$ ipython --no-banner

In [1]: import numpy as np

In [2]: import numpy.linalg as la

In [3]: np.set_printoptions(suppress=True, linewidth=140)

In [4]: def tidy(a):
   ...:     return np.round(a, 2) + 0
   ...: 

In [5]: J = np.load("arr.npy")

In [6]: J
Out[6]: 
array([[-6, -9,  0,  0],
       [-6,  0,  0,  0],
       [-2, -3, -2, -3],
       [-2,  0, -2,  0]])

In [7]: rng = np.random.default_rng(39212)

In [8]: labels = rng.permutation(4)

In [9]: labels
Out[9]: array([0, 2, 3, 1])

In [10]: out = J[labels][:, labels]

In [11]: print(np.diag(out))
[-6 -2  0  0]

In [12]: tidy(la.det(out)), tidy(la.det(J[labels]))
Out[12]: (np.float64(324.0), np.float64(324.0))

In [13]: tidy(np.sort(np.abs(la.eigvals(out))))
Out[13]: array([ 1.65,  3.65,  4.94, 10.94])

In [14]: def softmax(z):
    ...:     e = np.exp(z - z.max(axis=-1, keepdims=True))
    ...:     return e / e.sum(axis=-1, keepdims=True)
    ...: 

In [15]: print(tidy(softmax(J).sum(axis=1)))
[1. 1. 1. 1.]

In [16]: scores = J @ J.T / np.sqrt(4)

In [17]: tidy(softmax(scores)[1] @ J)
Out[17]: array([-6. , -4.5,  0. ,  0. ])

In [18]: tidy(softmax(scores))
Out[18]: 
array([[1.  , 0.  , 0.  , 0.  ],
       [0.5 , 0.5 , 0.  , 0.  ],
       [1.  , 0.  , 0.  , 0.  ],
       [0.44, 0.44, 0.06, 0.06]])

In [19]: softmax(scores).round(6).argmax(axis=1)
Out[19]: array([0, 0, 0, 0])

In [20]: out = la.inv(J)

In [21]: tidy(la.cond(J))
Out[21]: np.float64(8.16)

In [22]: tidy(la.slogdet(J)[0])
Out[22]: np.float64(1.0)

In [23]: f, g = J[2], J[0]

In [24]: f @ g
Out[24]: np.int64(39)

In [25]: f @ f
Out[25]: np.int64(26)

In [26]: p = (f @ g) / (f @ f) * f

In [27]: la.matrix_rank(np.outer(f, g))
Out[27]: np.int64(1)

In [28]: np.outer(f, g)
Out[28]: 
array([[12, 18,  0,  0],
       [18, 27,  0,  0],
       [12, 18,  0,  0],
       [18, 27,  0,  0]])

In [29]: data = np.loadtxt("m.csv", delimiter=",")

In [30]: print(data)
[[ 13.54   3.71   8.64   1.5   15.98   6.54  14.98   4.9    4.61   5.86]
 [  4.85   4.24   0.27   1.36   8.2    9.75   8.84   3.15   2.7    7.84]
 [ 19.49   7.19   9.36  -2.2   12.93  10.06   6.31   6.83   7.12   3.76]
 [  9.86   1.4    9.06  -1.62   3.77  -4.47  -3.15   1.93   1.74  -7.29]
 [ -9.48   3.16  -9.37   3.26  -0.03   3.1   -0.09  -3.19  -3.61   3.13]
 [ -9.19  -8.76  -5.9   -2.97 -18.3    0.05  -6.04  -0.87  -0.82   4.2 ]
 [ -9.32  -4.08  -3.02  -1.09 -11.71 -13.54 -16.07  -5.27  -5.22 -10.73]
 [  9.1    1.32   5.66   0.59  11.77  10.31  18.08   5.07   4.97   9.83]
 [ -2.27  -4.65   2.94  -2.09  -7.91 -10.47  -8.93  -2.53  -2.33  -8.9 ]
 [ 12.31  -0.35   5.85  -3.17   2.87   8.72   5.81   6.14   5.83   7.15]]

In [31]: x = np.array([2, 1, 2, -2, 0, -1, 0, 0, -2, -1])

In [32]: rhs = data @ x

In [33]: b, lr = np.zeros(10), 1 / la.norm(data, 2) ** 2

In [34]: for i in range(3):
    ...:     b -= lr * data.T @ (data @ b - rhs)
    ...:     if i % 1 == 0: print(i, round(la.norm(data @ b - rhs), 2))
    ...: 
0 70.08
1 56.78
2 46.01

In [35]: tidy(la.cond(data))
Out[35]: np.float64(726.81)

In [36]: tidy(b)
Out[36]: array([ 0.92,  0.11,  0.79, -0.17,  0.4 , -0.35, -0.19,  0.18,  0.19, -0.55])

In [37]: A = np.load("dump.npy")

In [38]: A
Out[38]: 
array([[ 0.41,  0.93, -0.64,  0.83, -0.35, -0.89,  0.08,  0.74, -0.2 ,  0.31, -0.92,  0.96],
       [ 0.83, -0.99,  0.64, -0.95,  0.24,  0.99, -1.  ,  0.01, -0.71,  0.92,  0.83, -0.97],
       [ 0.66, -1.  ,  0.95, -0.97,  0.16,  1.  , -0.99, -0.82, -0.64,  0.01,  1.  , -1.  ],
       [ 0.8 ,  0.25,  0.07,  0.67, -0.49, -0.07, -0.8 ,  0.58, -0.63,  0.15, -0.2 ,  0.77],
       [-0.82, -0.69, -0.31, -0.93,  0.72,  0.47,  0.31, -0.51,  0.67,  0.66, -0.2 , -0.93],
       [-0.81,  0.99, -0.83,  0.83,  0.07, -0.99,  0.99,  0.34,  0.71, -0.39, -0.96,  0.95],
       [-0.82, -0.71,  0.01, -0.89,  0.64,  0.54,  0.58, -0.67,  0.65,  0.19,  0.38, -0.93],
       [ 0.97, -0.98,  0.88, -0.08, -0.62,  0.98, -1.  ,  0.22, -0.92,  0.14,  0.96, -0.59],
       [ 0.21, -0.81,  0.87,  0.09, -0.35,  0.83,  0.21, -0.73, -0.29, -0.91,  0.98, -0.74],
       [-0.74, -0.72, -0.18, -0.91,  0.65,  0.54,  0.18, -0.49,  0.58,  0.58,  0.  , -0.92],
       [-0.38, -0.96,  0.91, -0.66,  0.04,  0.95,  0.47, -0.91,  0.08, -0.92,  1.  , -0.97],
       [-0.74,  0.95, -0.56,  0.7 ,  0.03, -0.94,  0.97, -0.01,  0.61, -0.6 , -0.76,  0.82],
       [ 0.85, -0.45,  0.38,  0.39, -0.46,  0.55, -0.92,  0.44, -0.71,  0.19,  0.38,  0.36],
       [ 1.  ,  0.96,  0.79,  1.  , -0.99, -0.69, -0.99,  0.97, -1.  , -0.93,  0.54,  1.  ],
       [ 0.98, -0.32,  0.11,  0.62, -0.64,  0.51, -1.  ,  0.86, -0.9 ,  0.79, -0.38,  0.82],
       [ 0.9 ,  0.45, -0.64,  0.44, -0.31, -0.34, -0.98,  0.91, -0.71,  0.94, -0.95,  0.9 ],
       [ 0.81,  0.1 ,  0.55,  0.81, -0.65,  0.16, -0.55,  0.25, -0.68, -0.65,  0.66,  0.71],
       [ 0.39, -0.08, -0.26, -0.14,  0.02,  0.07, -0.73,  0.43, -0.24,  0.65, -0.54,  0.19],
       [-0.15,  0.99, -0.45,  0.97, -0.55, -0.98,  0.97,  0.41,  0.16, -0.85, -0.76,  0.99],
       [ 0.97,  0.99, -0.43,  1.  , -0.91, -0.96, -0.72,  0.96, -0.88, -0.25, -0.92,  1.  ],
       [ 0.96, -0.06,  0.08,  0.7 , -0.63,  0.29, -0.99,  0.83, -0.86,  0.65, -0.38,  0.85],
       [-0.62,  0.62, -0.2 ,  0.24,  0.11, -0.62,  0.88, -0.26,  0.47, -0.5 , -0.2 ,  0.23],
       [-0.96,  0.84, -0.97, -0.91,  0.89, -0.92,  0.81,  0.41,  0.91,  0.98, -1.  , -0.17],
       [ 1.  , -0.2 ,  0.81,  0.97, -0.93,  0.63, -0.99,  0.81, -0.98, -0.56,  0.83,  0.96],
       [ 0.41, -0.77, -0.56, -0.89,  0.5 ,  0.66, -0.98,  0.59, -0.21,  0.98, -0.83, -0.64],
       [-1.  , -1.  , -0.26, -1.  ,  0.98,  0.97,  0.74, -0.97,  0.97,  0.92,  0.54, -1.  ],
       [ 0.98,  0.96,  0.89,  1.  , -0.98, -0.81,  0.56,  0.47, -0.93, -1.  ,  0.95,  1.  ],
       [-0.8 , -0.25, -0.07, -0.67,  0.49,  0.07,  0.8 , -0.58,  0.63, -0.15,  0.2 , -0.77],
       [ 0.98, -0.97, -0.14, -0.86, -0.02,  0.97, -1.  ,  0.91, -0.92,  1.  , -0.66, -0.51],
       [ 0.91,  0.08, -0.49,  0.28, -0.31,  0.03, -0.99,  0.88, -0.74,  0.93, -0.89,  0.8 ],
       [ 0.53, -0.69, -0.73, -0.89,  0.52,  0.54, -0.99,  0.77, -0.27,  0.99, -0.95, -0.44],
       [-1.  , -0.98, -0.78, -1.  ,  0.99,  0.85,  0.78, -0.91,  0.98,  0.98, -0.66, -1.  ],
       [-0.97, -0.42,  0.97,  0.44, -0.17,  0.45,  1.  , -0.99,  0.81, -1.  ,  1.  , -0.95],
       [-0.21, -0.99, -0.33, -1.  ,  0.83,  0.97, -0.99, -0.05,  0.18,  0.99, -0.38, -0.99],
       [-0.1 , -0.47,  0.56, -0.01, -0.11,  0.48,  0.37, -0.52, -0.01, -0.69,  0.83, -0.51],
       [ 0.83, -0.25,  0.86,  0.88, -0.77,  0.52, -0.25, -0.22, -0.74, -0.94,  0.96,  0.52],
       [-1.  ,  0.06, -0.21, -0.93,  0.88, -0.47,  1.  , -0.97,  0.98, -0.84,  0.54, -0.98],
       [ 0.95, -0.94,  0.84,  0.15, -0.62,  0.95, -0.99,  0.17, -0.89, -0.11,  0.95, -0.39],
       [-0.01, -0.95,  0.61, -0.85,  0.29,  0.93, -0.71, -0.58, -0.08,  0.14,  0.89, -0.95],
       [ 0.38,  0.86, -1.  , -0.95,  0.88, -0.93, -1.  ,  1.  ,  0.19,  1.  , -1.  ,  0.9 ],
       [ 0.98, -0.31, -0.89, -0.46, -0.04,  0.31, -1.  ,  0.99, -0.89,  1.  , -1.  ,  0.86],
       [-0.62, -0.75, -0.77, -0.98,  0.82,  0.49, -0.83,  0.24,  0.54,  0.99, -0.92, -0.91],
       [ 0.86,  0.83, -0.49,  0.87, -0.56, -0.73, -0.82,  0.86, -0.66,  0.56, -0.89,  0.97],
       [-0.62, -0.24, -0.01, -0.52,  0.35,  0.11,  0.6 , -0.44,  0.45, -0.11,  0.2 , -0.62],
       [ 1.  ,  0.77,  0.62,  1.  , -0.96, -0.35, -0.97,  0.9 , -0.97, -0.71,  0.38,  1.  ]])

In [39]: hat = A @ la.solve(A.T @ A, A.T)

In [40]: tidy(np.trace(hat))
Out[40]: np.float64(12.0)

In [41]: print(tidy(np.diag(hat)))
[0.15 0.33 0.44 0.06 0.1  0.27 0.09 0.3  0.17 0.09 0.33 0.2  0.14 0.28 0.27 0.15 0.15 0.08 0.29 0.37 0.15 0.09 0.48 0.39 0.25 0.49 0.49
 0.06 0.42 0.09 0.31 0.33 0.45 0.36 0.08 0.22 0.43 0.21 0.16 0.77 0.52 0.35 0.21 0.05 0.38]

In [42]: G = np.cov(A, rowvar=False)

In [43]: G.shape
Out[43]: (12, 12)

In [44]: np.argsort(-A.std(axis=0).round(6), kind="stable")
Out[44]: array([11,  6,  3,  0, 10,  9,  1,  5,  8,  7,  2,  4])

In [45]: W2 = A[[25, 9]].astype(float)

In [46]: for _ in range(4):
    ...:     labels = la.norm(A[:, None] - W2, axis=-1).argmin(axis=1)
    ...:     W2 = np.array([A[labels == j].mean(axis=0) for j in range(2)])
    ...: 

In [47]: labels
Out[47]: 
array([1, 1, 0, 1, 0, 1, 0, 1, 0, 0, 0, 1, 1, 1, 1, 1, 1, 1, 1, 1, 1, 0, 0, 1, 1, 0, 1, 0, 1, 1, 1, 0, 0, 0, 0, 1, 0, 1, 0, 1, 1, 0, 1, 0,
       1])

In [48]: print(tidy(W2[1] - W2[0]))
[ 1.21  0.64 -0.07  0.97 -0.81 -0.44 -0.89  1.14 -0.99  0.08 -0.44  1.29]

In [49]: np.bincount(labels)
Out[49]: array([18, 27])

In [50]: labels = A[:, 10] > np.median(A[:, 10])

In [51]: f = A[labels].mean(axis=0) - A[~labels].mean(axis=0)

In [52]: np.argsort(-np.abs(f).round(6), kind="stable")
Out[52]: array([10,  2,  9,  7, 11,  5,  1,  6,  4,  8,  3,  0])

In [53]: tidy((((A - A.mean(axis=0)) @ f > 0) == labels).mean())
Out[53]: np.float64(0.98)

In [54]: labels.astype(int)
Out[54]: 
array([0, 1, 1, 0, 0, 0, 1, 1, 1, 1, 1, 0, 1, 1, 0, 0, 1, 0, 0, 0, 0, 0, 0, 1, 0, 1, 1, 1, 0, 0, 0, 0, 1, 0, 1, 1, 1, 1, 1, 0, 0, 0, 0, 1,
       1])
